In [1]: import numpy as np

In [2]: np.set_printoptions(precision=2, suppress=True, linewidth=160, sign=" ")

In [3]: F = np.loadtxt("out5.csv", delimiter=",")

In [4]: F
Out[4]: 
array([[ 2.,  0.,  0.,  0.,  0.],
       [ 3., -3.,  0.,  0.,  0.],
       [ 0.,  0.,  7.,  6., -8.],
       [ 0.,  0.,  8.,  4.,  5.],
       [ 0.,  0., -9.,  9., -3.]])

In [5]: (np.linalg.matrix_power((F != 0) + (F.T != 0) + np.eye(5), 5) > 0).astype(int)
Out[5]: 
array([[ 1,  1,  0,  0,  0],
       [ 1,  1,  0,  0,  0],
       [ 0,  0,  1,  1,  1],
       [ 0,  0,  1,  1,  1],
       [ 0,  0,  1,  1,  1]])

In [6]: F @ F
Out[6]: 
array([[  4.,   0.,   0.,   0.,   0.],
       [ -3.,   9.,   0.,   0.,   0.],
       [  0.,   0., 169.,  -6.,  -2.],
       [  0.,   0.,  43., 109., -59.],
       [  0.,   0.,  36., -45., 126.]])

In [7]: round(np.linalg.det(F), 2)
Out[7]: np.float64(8334.0)

In [8]: np.allclose(F @ F.T, F.T @ F)
Out[8]: False

In [9]: np.sort(np.abs(np.linalg.eigvals(F)))
Out[9]: array([  2.  ,   3.  ,   8.29,  12.8 ,  13.09])

In [10]: round(np.abs(np.linalg.eigvals(F)).max(), 2)
Out[10]: np.float64(13.09)

In [11]: O = F.astype(float).copy()

In [12]: for j in range(5):
    ...:     O[:, j] -= O[:, :j] @ (O[:, :j].T @ O[:, j])
    ...:     O[:, j] /= np.linalg.norm(O[:, j])
    ...: 

In [13]: np.round(O.T @ O, 2) + 0
Out[13]: 
array([[ 1.,  0.,  0.,  0.,  0.],
       [ 0.,  1.,  0.,  0.,  0.],
       [ 0.,  0.,  1.,  0.,  0.],
       [ 0.,  0.,  0.,  1.,  0.],
       [ 0.,  0.,  0.,  0.,  1.]])

In [14]: O
Out[14]: 
array([[ 0.55,  0.83,  0.  ,  0.  ,  0.  ],
       [ 0.83, -0.55,  0.  ,  0.  ,  0.  ],
       [ 0.  ,  0.  ,  0.5 ,  0.54, -0.67],
       [ 0.  ,  0.  ,  0.57,  0.37,  0.73],
       [ 0.  ,  0.  , -0.65,  0.75,  0.12]])

In [15]: mat = np.load("m.npy")

In [16]: mat
Out[16]: 
array([[ 36, -44,   7,   0,  12],
       [-44,  61, -15,   0, -19],
       [  7, -15,  41,   7,  27],
       [  0,   0,   7,  14, -19],
       [ 12, -19,  27, -19,  63]])

In [17]: f = np.array([-9, 2])

In [18]: np.polyval(f, mat[0])
Out[18]: array([-322,  398,  -61,    2, -106])

In [19]: np.array([np.convolve(row, f, "same") for row in mat])
Out[19]: 
array([[-324,  468, -151,   14, -108],
       [ 396, -637,  257,  -30,  171],
       [ -63,  149, -399,   19, -229],
       [   0,    0,  -63, -112,  199],
       [-108,  195, -281,  225, -605]])

In [20]: np.cross(mat[0, :3], mat[4, :3])
Out[20]: array([-1055,  -888,  -156])

In [21]: evals, V = np.linalg.eigh(mat)

In [22]: evals
Out[22]: array([   0.07,    2.63,   34.02,   61.62,  116.66])

In [23]: np.round(evals.sum(), 2), np.trace(mat)
Out[23]: (np.float64(215.0), np.int64(215))

In [24]: (evals > 1e-8).sum(), (evals < -1e-8).sum()
Out[24]: (np.int64(5), np.int64(0))

In [25]: m1 = np.array([[5, 3, 5, 3, 5, 3],
    ...:     [-2, 0, -2, 0, -2, 0],
    ...:     [5, -1, 5, -1, 5, -1],
    ...:     [5, 3, 5, 3, 5, 3],
    ...:     [-2, 0, -2, 0, -2, 0],
    ...:     [5, -1, 5, -1, 5, -1]])

In [26]: np.round(np.trace(np.linalg.pinv(m1) @ m1), 2)
Out[26]: np.float64(2.0)

In [27]: np.round(m1 @ np.linalg.pinv(m1) @ m1, 2) + 0
Out[27]: 
array([[ 5.,  3.,  5.,  3.,  5.,  3.],
       [-2.,  0., -2.,  0., -2.,  0.],
       [ 5., -1.,  5., -1.,  5., -1.],
       [ 5.,  3.,  5.,  3.,  5.,  3.],
       [-2.,  0., -2.,  0., -2.,  0.],
       [ 5., -1.,  5., -1.,  5., -1.]])

In [28]: np.unique(m1.round(6), axis=0).shape
Out[28]: (3, 6)

In [29]: np.linalg.lstsq(m1[:-1].T, m1[-1])[2]
Out[29]: np.int32(2)

In [30]: np.abs(np.diag(np.linalg.qr(m1)[1])) > 1e-9
Out[30]: array([ True,  True, False, False, False, False])

In [31]: np.allclose(m1[:-1].T @ np.linalg.lstsq(m1[:-1].T, m1[-1])[0], m1[-1])
Out[31]: True

In [32]: rng = np.random.default_rng(72255)

In [33]: idx = rng.permutation(6)

In [34]: idx
Out[34]: array([ 3,  4,  0,  5,  1,  2])

In [35]: B = m1[idx][:, idx]

In [36]: np.allclose(B, m1)
Out[36]: False

In [37]: B
Out[37]: 
array([[ 3,  5,  5,  3,  3,  5],
       [ 0, -2, -2,  0,  0, -2],
       [ 3,  5,  5,  3,  3,  5],
       [-1,  5,  5, -1, -1,  5],
       [ 0, -2, -2,  0,  0, -2],
       [-1,  5,  5, -1, -1,  5]])

In [38]: np.round(np.sort(np.abs(np.linalg.eigvals(B))), 2) + 0
Out[38]: array([  0.,   0.,   0.,   0.,   0.,  10.])

In [39]: np.linalg.norm(B, axis=1)
Out[39]: array([ 10.1 ,   3.46,  10.1 ,   8.83,   3.46,   8.83])

In [40]: round(float(np.linalg.norm(B[4] - B[5])), 2)
Out[40]: 12.25

In [41]: np.linalg.norm(B, axis=0)
Out[41]: array([  4.47,  10.39,  10.39,   4.47,   4.47,  10.39])

In [42]: np.round(np.linalg.norm(B, "nuc"), 2)
Out[42]: np.float64(25.21)

In [43]: np.round(np.sort(np.abs(np.linalg.eigvals(m1))), 2) + 0
Out[43]: array([  0.,   0.,   0.,   0.,   0.,  10.])

In [44]: m1 @ m1
Out[44]: 
array([[ 64,  16,  64,  16,  64,  16],
       [-16,  -4, -16,  -4, -16,  -4],
       [ 32,   8,  32,   8,  32,   8],
       [ 64,  16,  64,  16,  64,  16],
       [-16,  -4, -16,  -4, -16,  -4],
       [ 32,   8,  32,   8,  32,   8]])

In [45]: np.trace(m1)
Out[45]: np.int64(10)

In [46]: data = np.loadtxt("x.csv", delimiter=",")

In [47]: data
Out[47]: 
array([[61.,  0.,  1., -3., -1.],
       [-2., 21.,  3.,  1., -3.],
       [-2., -1., 39., -1.,  3.],
       [-3., -2.,  3., 61.,  0.],
       [ 0.,  2.,  1., -1., 92.]])

In [48]: proj = np.triu(np.array([[5, -5, -3, -5, -3],
    ...:     [-5, -5, 1, -5, 0],
    ...:     [5, -3, -4, -4, 1],
    ...:     [5, -5, 4, -1, -3],
    ...:     [-4, 3, -3, -5, 2]]), 1) + np.eye(5)

In [49]: B = proj @ data @ np.linalg.inv(proj)

In [50]: proj @ data - data @ proj
Out[50]: 
array([[  31.,  207.,   33.,    5.,  -97.],
       [  13.,   -1.,   -3., -199.,   -3.],
       [  12.,    0.,  -16., -104.,   44.],
       [   0.,  -21.,  -10.,  -10., -105.],
       [   0.,    0.,   -2.,   14.,   -4.]])

In [51]: B
Out[51]: 
array([[  92.,  362., -235., 1023., 3309.],
       [  11.,   85.,  -25.,   75.,  283.],
       [  10.,   59.,   -1.,   95.,  411.],
       [  -3.,  -23.,   14.,  -10., -329.],
       [   0.,    2.,   -1.,    5.,  108.]])

In [52]: np.allclose(data, data.T)
Out[52]: False

In [53]: (data + data.T) / 2
Out[53]: 
array([[61. , -1. , -0.5, -3. , -0.5],
       [-1. , 21. ,  1. , -0.5, -0.5],
       [-0.5,  1. , 39. ,  1. ,  2. ],
       [-3. , -0.5,  1. , 61. , -0.5],
       [-0.5, -0.5,  2. , -0.5, 92. ]])

In [54]: np.sort(np.abs(np.linalg.eigvals(data)))
Out[54]: array([ 21.32,  39.  ,  57.72,  63.98,  91.97])

In [55]: np.allclose(data @ data.T, data.T @ data)
Out[55]: False
